% python3 -q
>>> import numpy as np
>>> np.set_printoptions(suppress=True, linewidth=140)
>>> J = np.load("test3.npy")
>>> J
array([[-2, -3,  2,  2, -2, -3, -1,  1,  1,  1,  0,  0, -4,  1],
       [-3,  2,  1,  1,  1, -1, -4,  0, -1,  3,  0,  1,  4, -1],
       [ 2,  1, -2,  2, -3,  3,  3,  2,  3,  2,  0, -1,  2,  4],
       [ 2,  1,  2,  0,  0,  3,  2,  2, -1,  2,  1, -1,  0,  1],
       [-2,  1, -3,  0, -4, -1,  0,  1,  0,  1, -2, -3, -1,  1],
       [-3, -1,  3,  3, -1,  0,  1,  1, -1,  2,  3, -1,  1, -3],
       [-1, -4,  3,  2,  0,  1, -4,  3,  0,  1,  3,  2,  4,  2],
       [ 1,  0,  2,  2,  1,  1,  3, -4,  0, -1,  1,  0,  2,  3],
       [ 1, -1,  3, -1,  0, -1,  0,  0, -4,  3, -2, -2,  2, -2],
       [ 1,  3,  2,  2,  1,  2,  1, -1,  3,  2,  2, -2, -3,  4],
       [ 0,  0,  0,  1, -2,  3,  3,  1, -2,  2,  2,  0,  0,  4],
       [ 0,  1, -1, -1, -3, -1,  2,  0, -2, -2,  0, -4, -1, -4],
       [-4,  4,  2,  0, -1,  1,  4,  2,  2, -3,  0, -1,  4, -1],
       [ 1, -1,  4,  1,  1, -3,  2,  3, -2,  4,  4, -4, -1,  0]])
>>> t3 = np.stack([J, 3 * J, J[::-1]])
>>> (t3 @ J.T).shape
(3, 14, 14)
>>> np.linalg.matrix_rank(t3)
array([14, 14, 14])
>>> print(np.linalg.matrix_rank(t3.reshape(3, -1)))
2
>>> rng = np.random.default_rng(97)
>>> lab = rng.permutation(14)
>>> lab
array([ 3,  9, 12,  7, 10,  4,  5,  6, 11,  1,  0,  8, 13,  2])
>>> A2 = J[lab][:, lab]
>>> np.allclose(A2, J)
False
>>> arr = np.loadtxt("data.csv", delimiter=",")
>>> print(arr)
[[ 1. -2. -1.  1. -2. -3. -1. -2.  0. -3. -3.  2. -2.  1.]
 [ 3.  2. -2. -1. -3.  2.  2. -2.  3.  2.  1. -3.  3. -3.]
 [-3. -3.  0.  2. -2.  3. -2.  2.  3. -2.  1. -2. -3.  2.]
 [-1. -1.  2.  3. -2.  3. -1.  2.  3.  3.  1. -3.  1.  0.]
 [-1.  3. -3.  0. -3.  1. -1. -1. -1.  0. -2. -2.  1.  1.]
 [ 3.  2.  2.  1.  1.  3.  2.  0.  0. -3. -3.  0. -1. -1.]
 [-3. -3.  3. -1.  1.  1.  2.  2. -3.  1. -1. -3.  1. -2.]
 [ 2. -3. -2. -3. -1.  1. -1.  3. -3. -3. -1.  1. -2.  3.]
 [ 1.  0.  0. -1. -1.  3. -2.  0.  0. -3.  0.  3.  3.  0.]
 [ 0. -2.  3. -1.  0.  3. -2.  2.  2. -1. -1. -3.  0.  0.]
 [ 0.  1.  3.  2.  2.  3.  2.  1.  1.  3. -3. -3. -2.  0.]
 [ 2. -1.  2.  1.  3. -3. -3.  0.  2.  2. -1.  3. -1.  1.]
 [ 0. -2.  1.  1. -1. -3. -1.  3.  1. -2. -2.  1.  2.  1.]
 [ 0.  1.  0. -1.  1. -1. -2. -2.  1.  3. -2. -1.  2.  2.]]
>>> A2 = np.array([[3, 3],
...     [3, 1],
...     [1, 4],
...     [0, 1],
...     [5, 0],
...     [5, 0],
...     [0, 0],
...     [4, 5],
...     [5, 4],
...     [4, 5],
...     [0, 3],
...     [0, 2],
...     [3, 5],
...     [3, 3]])
>>> np.linalg.matrix_rank(np.vstack([arr, A2.T]))
np.int64(14)
>>> np.einsum("ik,kj->ji", arr, A2)
array([[-52.,  23.,  -1.,  39., -10.,  19., -11., -17.,  10.,  26.,  46.,  23.,  -7.,  24.],
       [-39.,  17.,  -8.,  46., -23., -12.,  -8., -22.,   8.,  13.,  14.,  33.,  21.,  17.]])
>>> np.vstack([arr, A2.T]).shape
(16, 14)
>>> print(arr @ A2)
[[-52. -39.]
 [ 23.  17.]
 [ -1.  -8.]
 [ 39.  46.]
 [-10. -23.]
 [ 19. -12.]
 [-11.  -8.]
 [-17. -22.]
 [ 10.   8.]
 [ 26.  13.]
 [ 46.  14.]
 [ 23.  33.]
 [ -7.  21.]
 [ 24.  17.]]
>>> print(np.einsum("ij->j", arr))
[  4.  -8.   8.   3.  -7.  13.  -8.   8.   9.  -3. -16. -10.   2.   5.]
>>> np.einsum("ik,kj->ij", arr, A2)
array([[-52., -39.],
       [ 23.,  17.],
       [ -1.,  -8.],
       [ 39.,  46.],
       [-10., -23.],
       [ 19., -12.],
       [-11.,  -8.],
       [-17., -22.],
       [ 10.,   8.],
       [ 26.,  13.],
       [ 46.,  14.],
       [ 23.,  33.],
       [ -7.,  21.],
       [ 24.,  17.]])
>>> A2 = arr[0, 0] * arr[1:] - np.outer(arr[1:, 0], arr[0])
>>> A2
array([[  0.,   8.,   1.,  -4.,   3.,  11.,   5.,   4.,   3.,  11.,  10.,  -9.,   9.,  -6.],
       [  0.,  -9.,  -3.,   5.,  -8.,  -6.,  -5.,  -4.,   3., -11.,  -8.,   4.,  -9.,   5.],
       [  0.,  -3.,   1.,   4.,  -4.,   0.,  -2.,   0.,   3.,   0.,  -2.,  -1.,  -1.,   1.],
       [  0.,   1.,  -4.,   1.,  -5.,  -2.,  -2.,  -3.,  -1.,  -3.,  -5.,   0.,  -1.,   2.],
       [  0.,   8.,   5.,  -2.,   7.,  12.,   5.,   6.,   0.,   6.,   6.,  -6.,   5.,  -4.],
       [  0.,  -9.,   0.,   2.,  -5.,  -8.,  -1.,  -4.,  -3.,  -8., -10.,   3.,  -5.,   1.],
       [  0.,   1.,   0.,  -5.,   3.,   7.,   1.,   7.,  -3.,   3.,   5.,  -3.,   2.,   1.],
       [  0.,   2.,   1.,  -2.,   1.,   6.,  -1.,   2.,   0.,   0.,   3.,   1.,   5.,  -1.],
       [  0.,  -2.,   3.,  -1.,   0.,   3.,  -2.,   2.,   2.,  -1.,  -1.,  -3.,   0.,   0.],
       [  0.,   1.,   3.,   2.,   2.,   3.,   2.,   1.,   1.,   3.,  -3.,  -3.,  -2.,   0.],
       [  0.,   3.,   4.,  -1.,   7.,   3.,  -1.,   4.,   2.,   8.,   5.,  -1.,   3.,  -1.],
       [  0.,  -2.,   1.,   1.,  -1.,  -3.,  -1.,   3.,   1.,  -2.,  -2.,   1.,   2.,   1.],
       [  0.,   1.,   0.,  -1.,   1.,  -1.,  -2.,  -2.,   1.,   3.,  -2.,  -1.,   2.,   2.]])
>>> np.linalg.matrix_rank(A2), np.linalg.matrix_rank(arr)
(np.int64(13), np.int64(14))
>>> arr[:, 0] / arr[0, 0]
array([ 1.,  3., -3., -1., -1.,  3., -3.,  2.,  1.,  0.,  0.,  2.,  0.,  0.])
>>> print(np.flatnonzero(~A2.round(6).any(axis=1)))
[]
>>> A2 = arr / np.linalg.norm(arr, axis=1, keepdims=True)
>>> cov = A2 @ A2.T
>>> print(np.argwhere(np.triu(np.abs(cov) > 0.95, 1)))
[]
>>> np.round(np.degrees(np.arccos(np.clip(cov[5, 12], -1, 1))), 2)
np.float64(94.97)
>>> print((cov - 2 * np.eye(14)).round(6).argmax(axis=1))
[12  4  9  9  1 10  9  0  7  2  3 13  0 11]
>>> W0 = np.loadtxt("m.csv", delimiter=",")
>>> print(W0)
[[3. 3. 0. 0. 0. 0. 0. 0. 0. 0. 0. 0. 0. 0. 0. 0.]
 [3. 2. 3. 0. 0. 0. 0. 0. 0. 0. 0. 0. 0. 0. 0. 0.]
 [0. 3. 3. 3. 0. 0. 0. 0. 0. 0. 0. 0. 0. 0. 0. 0.]
 [0. 0. 3. 0. 3. 0. 0. 0. 0. 0. 0. 0. 0. 0. 0. 0.]
 [0. 0. 0. 3. 0. 3. 0. 0. 0. 0. 0. 0. 0. 0. 0. 0.]
 [0. 0. 0. 0. 3. 3. 3. 0. 0. 0. 0. 0. 0. 0. 0. 0.]
 [0. 0. 0. 0. 0. 3. 3. 3. 0. 0. 0. 0. 0. 0. 0. 0.]
 [0. 0. 0. 0. 0. 0. 3. 0. 3. 0. 0. 0. 0. 0. 0. 0.]
 [0. 0. 0. 0. 0. 0. 0. 3. 1. 3. 0. 0. 0. 0. 0. 0.]
 [0. 0. 0. 0. 0. 0. 0. 0. 3. 0. 3. 0. 0. 0. 0. 0.]
 [0. 0. 0. 0. 0. 0. 0. 0. 0. 3. 2. 3. 0. 0. 0. 0.]
 [0. 0. 0. 0. 0. 0. 0. 0. 0. 0. 3. 2. 3. 0. 0. 0.]
 [0. 0. 0. 0. 0. 0. 0. 0. 0. 0. 0. 3. 2. 3. 0. 0.]
 [0. 0. 0. 0. 0. 0. 0. 0. 0. 0. 0. 0. 3. 3. 3. 0.]
 [0. 0. 0. 0. 0. 0. 0. 0. 0. 0. 0. 0. 0. 3. 2. 3.]
 [0. 0. 0. 0. 0. 0. 0. 0. 0. 0. 0. 0. 0. 0. 3. 0.]]
>>> t3 = np.stack([W0, -1 * W0, W0[::-1]])
>>> np.linalg.matrix_rank(t3.reshape(3, -1))
np.int64(2)
>>> np.einsum("bij,cij->bc", t3, t3)
array([[ 336., -336.,    6.],
       [-336.,  336.,   -6.],
       [   6.,   -6.,  336.]])
>>> lab = rng.permutation(16)
>>> lab
array([14,  2,  5,  9, 10,  1,  4,  0,  8,  3, 15, 12, 11, 13,  6,  7])
>>> A2 = W0[lab][:, lab]
>>> np.trace(A2)
np.float64(26.0)
>>> np.allclose(A2, W0)
False
>>> r0 = np.array([1, 3, 3, -2, 0, 0, 0, 0]) + 0.5
>>> data = np.outer(r0, r0) / (r0 @ r0)
>>> data.round(2)
array([[ 0.08,  0.18,  0.18, -0.08,  0.02,  0.02,  0.02,  0.02],
       [ 0.18,  0.41,  0.41, -0.18,  0.06,  0.06,  0.06,  0.06],
       [ 0.18,  0.41,  0.41, -0.18,  0.06,  0.06,  0.06,  0.06],
       [-0.08, -0.18, -0.18,  0.08, -0.02, -0.02, -0.02, -0.02],
       [ 0.02,  0.06,  0.06, -0.02,  0.01,  0.01,  0.01,  0.01],
       [ 0.02,  0.06,  0.06, -0.02,  0.01,  0.01,  0.01,  0.01],
       [ 0.02,  0.06,  0.06, -0.02,  0.01,  0.01,  0.01,  0.01],
       [ 0.02,  0.06,  0.06, -0.02,  0.01,  0.01,  0.01,  0.01]])
>>> np.round(np.linalg.norm(data, axis=1), 2)
array([0.27, 0.64, 0.64, 0.27, 0.09, 0.09, 0.09, 0.09])
>>> print(np.round(np.linalg.norm(data) ** 2 / np.linalg.norm(data, 2) ** 2, 2))
1.0
>>> round(float(np.linalg.norm(data, 1)), 2), round(np.linalg.norm(data, np.inf), 2)
(1.4, np.float64(1.4))
>>> round(np.linalg.norm(data[4] - data[0]), 2)
np.float64(0.18)
>>> round(float(np.linalg.norm(data, 2)), 2)
1.0
>>> np.round(np.linalg.norm(data, axis=0), 2)
array([0.27, 0.64, 0.64, 0.27, 0.09, 0.09, 0.09, 0.09])
>>> print(np.round(np.linalg.norm(data[4], 1), 2), np.round(np.linalg.norm(data[4], np.inf), 2))
0.2 0.06
>>> round(data[4] @ data[0], 2)
np.float64(0.02)
>>> data.shape
(8, 8)
>>> np.round(np.linalg.svd(data, compute_uv=False), 2) + 0
array([1., 0., 0., 0., 0., 0., 0., 0.])
>>> np.linalg.matrix_rank(data)
np.int64(1)
>>> np.round(data.sum(axis=1), 2)
array([ 0.45,  1.05,  1.05, -0.45,  0.15,  0.15,  0.15,  0.15])
>>> np.round(np.diff(data, axis=0), 2)
array([[ 0.1 ,  0.23,  0.23, -0.1 ,  0.03,  0.03,  0.03,  0.03],
       [ 0.  ,  0.  ,  0.  ,  0.  ,  0.  ,  0.  ,  0.  ,  0.  ],
       [-0.25, -0.58, -0.58,  0.25, -0.08, -0.08, -0.08, -0.08],
       [ 0.1 ,  0.23,  0.23, -0.1 ,  0.03,  0.03,  0.03,  0.03],
       [ 0.  ,  0.  ,  0.  ,  0.  ,  0.  ,  0.  ,  0.  ,  0.  ],
       [ 0.  ,  0.  ,  0.  ,  0.  ,  0.  ,  0.  ,  0.  ,  0.  ],
       [ 0.  ,  0.  ,  0.  ,  0.  ,  0.  ,  0.  ,  0.  ,  0.  ]])
>>> np.round(data.mean(axis=0), 2)
array([ 0.06,  0.13,  0.13, -0.06,  0.02,  0.02,  0.02,  0.02])
>>> np.round(data @ np.linalg.pinv(data) @ data, 2)
array([[ 0.08,  0.18,  0.18, -0.08,  0.03,  0.03,  0.03,  0.03],
       [ 0.18,  0.41,  0.41, -0.18,  0.06,  0.06,  0.06,  0.06],
       [ 0.18,  0.41,  0.41, -0.18,  0.06,  0.06,  0.06,  0.06],
       [-0.08, -0.18, -0.18,  0.08, -0.03, -0.03, -0.03, -0.03],
       [ 0.03,  0.06,  0.06, -0.03,  0.01,  0.01,  0.01,  0.01],
       [ 0.03,  0.06,  0.06, -0.03,  0.01,  0.01,  0.01,  0.01],
       [ 0.03,  0.06,  0.06, -0.03,  0.01,  0.01,  0.01,  0.01],
       [ 0.03,  0.06,  0.06, -0.03,  0.01,  0.01,  0.01,  0.01]])
>>> np.linalg.lstsq(data[:-1].T, data[-1])[2]
np.int32(1)
>>> np.abs(np.diag(np.linalg.qr(data)[1])) > 1e-9
array([ True, False, False, False, False, False, False, False])
>>> x = np.array([-2, -3, 0, -1, 4, -3, -5, 1])
>>> np.trace(data)
np.float64(1.0)
>>> np.round(data @ x, 2)
array([-0.67, -1.58, -1.58,  0.67, -0.22, -0.22, -0.22, -0.22])
>>> X = np.loadtxt("case15.csv", delimiter=",")
>>> X
array([[-0.01,  1.01,  1.  ,  7.03,  8.01,  1.01,  4.01,  2.01,  2.99,  8.01,  2.98,  6.  ,  4.  ],
       [ 0.  ,  0.97,  0.98,  6.98,  7.99,  1.  ,  4.05,  2.  ,  3.  ,  8.03,  3.03,  5.97,  3.99],
       [ 0.03,  0.98,  0.98,  7.02,  7.97,  1.01,  3.97,  2.02,  3.  ,  7.99,  2.98,  6.05,  4.  ],
       [ 0.03,  1.01,  0.99,  7.01,  8.01,  0.98,  4.01,  2.  ,  3.01,  8.02,  2.98,  6.01,  4.  ],
       [-0.03,  1.01,  1.  ,  7.02,  8.03,  0.99,  4.  ,  2.  ,  3.01,  8.  ,  3.01,  6.02,  4.01],
       [-0.01,  0.98,  0.98,  7.  ,  8.  ,  1.  ,  4.02,  2.02,  3.01,  8.02,  3.  ,  5.98,  4.03],
       [-0.03,  1.01,  0.98,  6.97,  7.99,  1.02,  3.99,  2.02,  3.  ,  7.97,  2.99,  5.98,  4.  ],
       [ 0.04,  0.91,  0.98,  7.  ,  8.01,  1.01,  3.99,  1.99,  2.99,  8.01,  3.01,  6.01,  4.03],
       [ 0.03,  0.97,  1.05,  6.98,  7.98,  1.  ,  4.  ,  1.99,  3.  ,  7.94,  3.02,  6.01,  4.03],
       [-0.01,  3.99,  4.01,  3.03,  4.02,  5.99,  5.98,  2.01,  7.98,  1.99,  3.02,  9.01,  3.99],
       [ 0.  ,  4.  ,  4.03,  3.01,  4.01,  5.99,  5.94,  2.  ,  8.01,  2.02,  3.02,  9.01,  3.96],
       [-0.03,  4.  ,  3.99,  2.99,  4.02,  6.  ,  5.99,  2.01,  8.03,  1.97,  3.01,  8.98,  4.04],
       [ 0.01,  4.03,  3.98,  3.01,  4.01,  6.03,  5.98,  2.  ,  7.99,  1.98,  3.01,  8.98,  3.97],
       [ 0.01,  3.96,  4.  ,  2.99,  4.01,  5.99,  5.99,  2.  ,  8.  ,  1.98,  2.98,  9.02,  4.02],
       [ 0.01,  4.01,  4.  ,  2.98,  3.99,  5.98,  6.  ,  1.99,  8.02,  2.01,  2.95,  8.98,  4.01],
       [ 0.  ,  4.03,  3.97,  3.01,  4.01,  5.98,  5.99,  1.99,  8.  ,  1.97,  2.99,  9.02,  4.03],
       [ 0.01,  4.01,  4.01,  3.  ,  4.  ,  6.01,  5.98,  1.99,  8.02,  2.02,  3.02,  9.  ,  4.03],
       [ 0.05,  4.02,  3.99,  3.  ,  3.99,  6.01,  6.05,  2.02,  8.02,  2.  ,  3.  ,  9.  ,  4.  ]])
>>> r0, g = X[15], X[14]
>>> np.round(r0 @ r0, 2)
np.float64(307.16)
>>> pr = (r0 @ g) / (r0 @ r0) * r0
>>> np.round(g - pr, 2) + 0
array([ 0.01, -0.01,  0.04, -0.03, -0.01,  0.01,  0.02,  0.  ,  0.03,  0.04, -0.04, -0.03, -0.01])
>>> np.linalg.matrix_rank(np.outer(r0, g))
np.int64(1)
